% python3 -q
>>> import numpy as np
>>> np.set_printoptions(suppress=True, linewidth=160)
>>> K = np.array([[-1, 0, -2, 2], [-1, 4, 0, -5], [0, 5, 1, -5], [3, -1, -5, -1]])
>>> print(K)
[[-1  0 -2  2]
 [-1  4  0 -5]
 [ 0  5  1 -5]
 [ 3 -1 -5 -1]]
>>> B = K / np.linalg.norm(K, axis=1, keepdims=True)
>>> gram = B @ B.T
>>> round(float(np.degrees(np.arccos(np.clip(gram[0, 2], -1, 1)))), 2)
124.06
>>> (np.abs(gram) > 0.9).astype(int)
array([[1, 0, 0, 0],
       [0, 1, 1, 0],
       [0, 1, 1, 0],
       [0, 0, 0, 1]])
>>> np.round(np.linalg.norm(B, axis=1), 2)
array([1., 1., 1., 1.])
>>> O = K.astype(float).copy()
>>> for j in range(4):
...     O[:, j] -= O[:, :j] @ (O[:, :j].T @ O[:, j])
...     O[:, j] /= np.linalg.norm(O[:, j])
... 
>>> print(np.round(O.T @ K, 2) + 0)
[[ 3.32 -2.11 -3.92  0.  ]
 [ 0.    6.13  0.28 -7.18]
 [ 0.    0.    3.82 -0.52]
 [ 0.    0.    0.    1.78]]
>>> np.round(O.T @ O, 2) + 0
array([[1., 0., 0., 0.],
       [0., 1., 0., 0.],
       [0., 0., 1., 0.],
       [0., 0., 0., 1.]])
>>> rng = np.random.default_rng(296343)
>>> idx = rng.permutation(4)
>>> print(idx)
[1 2 0 3]
>>> B = K[idx][:, idx]
>>> round(np.linalg.det(B), 2), round(np.linalg.det(K[idx]), 2)
(np.float64(-138.0), np.float64(-138.0))
>>> K.reshape(2, -1)
array([[-1,  0, -2,  2, -1,  4,  0, -5],
       [ 0,  5,  1, -5,  3, -1, -5, -1]])
>>> t3 = K.reshape(4, 2, -1)
>>> print(np.einsum("ihd,jhd->hij", t3, t3).shape)
(2, 4, 4)
>>> print(np.swapaxes(t3, 1, 2)[3])
[[ 3 -5]
 [-1 -1]]
>>> t3.transpose(1, 0, 2)
array([[[-1,  0],
        [-1,  4],
        [ 0,  5],
        [ 3, -1]],

       [[-2,  2],
        [ 0, -5],
        [ 1, -5],
        [-5, -1]]])
>>> t3.shape
(4, 2, 2)
>>> F = np.load("a.npy")
>>> print(F)
[[-0.01  0.01  0.01]
 [ 0.    0.02  0.  ]
 [ 0.02 -0.01  0.  ]
 [ 0.01  0.03  0.01]
 [ 0.01 -0.03  0.01]
 [ 0.03 -0.02 -0.01]
 [-0.02  0.03 -0.02]
 [ 0.   -0.01 -0.02]
 [ 0.03 -0.01 -0.01]
 [ 0.02 -0.02  0.  ]
 [-0.01  0.03  0.  ]
 [-0.01  0.04 -0.02]
 [-0.01  0.02 -0.02]]
>>> B = F + rng.integers(-2, 3, (13, 1)) @ rng.integers(-2, 3, (1, 3))
>>> B
array([[-2.01, -1.99,  0.01],
       [ 2.  ,  2.02,  0.  ],
       [ 1.02,  0.99,  0.  ],
       [-1.99, -1.97,  0.01],
       [ 0.01, -0.03,  0.01],
       [ 1.03,  0.98, -0.01],
       [ 1.98,  2.03, -0.02],
       [ 0.  , -0.01, -0.02],
       [-0.97, -1.01, -0.01],
       [-1.98, -2.02,  0.  ],
       [-2.01, -1.97,  0.  ],
       [-2.01, -1.96, -0.02],
       [ 0.99,  1.02, -0.02]])
>>> np.abs(B - F).sum(axis=1)
array([4., 4., 2., 4., 0., 2., 4., 0., 2., 4., 4., 4., 2.])
>>> print(np.round(np.linalg.svd(B - F, compute_uv=False), 2) + 0)
[8. 0. 0.]
>>> np.round(B - F, 2)
array([[-2., -2.,  0.],
       [ 2.,  2.,  0.],
       [ 1.,  1.,  0.],
       [-2., -2.,  0.],
       [ 0.,  0.,  0.],
       [ 1.,  1.,  0.],
       [ 2.,  2.,  0.],
       [ 0.,  0.,  0.],
       [-1., -1.,  0.],
       [-2., -2.,  0.],
       [-2., -2.,  0.],
       [-2., -2.,  0.],
       [ 1.,  1.,  0.]])
